% ipython --no-banner

In [1]: import numpy as np

In [2]: np.set_printoptions(suppress=True, linewidth=120)

In [3]: tidy = lambda a: np.round(a, 3) + 0

In [4]: data = np.load("dump.npy")

In [5]: print(data)
[[ 42 -63 -42  49   7  14   0 -35  42  63 -42 -14]
 [-54  81  54 -63  -9 -18   0  45 -54 -81  54  18]
 [-30  45  30 -35  -5 -10   0  25 -30 -45  30  10]
 [ 54 -81 -54  63   9  18   0 -45  54  81 -54 -18]
 [-18  27  18 -21  -3  -6   0  15 -18 -27  18   6]
 [-42  63  42 -49  -7 -14   0  35 -42 -63  42  14]
 [ 12 -18 -12  14   2   4   0 -10  12  18 -12  -4]
 [ -6   9   6  -7  -1  -2   0   5  -6  -9   6   2]
 [ -6   9   6  -7  -1  -2   0   5  -6  -9   6   2]
 [-42  63  42 -49  -7 -14   0  35 -42 -63  42  14]]

In [6]: print([round(float(x), 3) for x in np.linalg.svd(data, compute_uv=False)[:3]])
[368.458, 0.0, 0.0]

In [7]: print(np.linalg.cond(data) > 100)
True

In [8]: print(tidy(np.linalg.norm(data, 2) / np.linalg.norm(data)))
1.0

In [9]: print(np.linalg.matrix_rank(data, rtol=0.1))
1

In [10]: rank = np.linalg.matrix_rank(data)

In [11]: print(rank)
1

In [12]: N = np.linalg.svd(data)[2][rank:].T

In [13]: print([int(np.linalg.matrix_rank(data[:, :j + 1])) for j in range(12)])
[1, 1, 1, 1, 1, 1, 1, 1, 1, 1, 1, 1]

In [14]: print(N.shape)
(12, 11)

In [15]: print(np.linalg.matrix_rank(data.T @ data), np.linalg.matrix_rank(data @ data.T))
1 1

In [16]: left, sv, VT = np.linalg.svd(data)

In [17]: vecs = VT[:(sv > 1e-8).sum()]

In [18]: rng = np.random.default_rng(21)

In [19]: x0 = data[0] + -1 * data[2] + rng.integers(2) * np.eye(12)[9]

In [20]: print(x0)
[  72. -108.  -72.   84.   12.   24.    0.  -60.   72.  108.  -72.  -24.]

In [21]: print(tidy(np.linalg.norm(x0 - vecs.T @ vecs @ x0)))
0.0

In [22]: print(np.allclose(vecs.T @ vecs @ x0, x0))
True

In [23]: u, r1 = data[8], data[5]

In [24]: print(u @ u)
389

In [25]: p = (u @ r1) / (u @ u) * u

In [26]: print(np.outer(u, r1))
[[ 252 -378 -252  294   42   84    0 -210  252  378 -252  -84]
 [-378  567  378 -441  -63 -126    0  315 -378 -567  378  126]
 [-252  378  252 -294  -42  -84    0  210 -252 -378  252   84]
 [ 294 -441 -294  343   49   98    0 -245  294  441 -294  -98]
 [  42  -63  -42   49    7   14    0  -35   42   63  -42  -14]
 [  84 -126  -84   98   14   28    0  -70   84  126  -84  -28]
 [   0    0    0    0    0    0    0    0    0    0    0    0]
 [-210  315  210 -245  -35  -70    0  175 -210 -315  210   70]
 [ 252 -378 -252  294   42   84    0 -210  252  378 -252  -84]
 [ 378 -567 -378  441   63  126    0 -315  378  567 -378 -126]
 [-252  378  252 -294  -42  -84    0  210 -252 -378  252   84]
 [ -84  126   84  -98  -14  -28    0   70  -84 -126   84   28]]

In [27]: print(r1 - p)
[0. 0. 0. 0. 0. 0. 0. 0. 0. 0. 0. 0.]

In [28]: print(p)
[-42.  63.  42. -49.  -7. -14.   0.  35. -42. -63.  42.  14.]
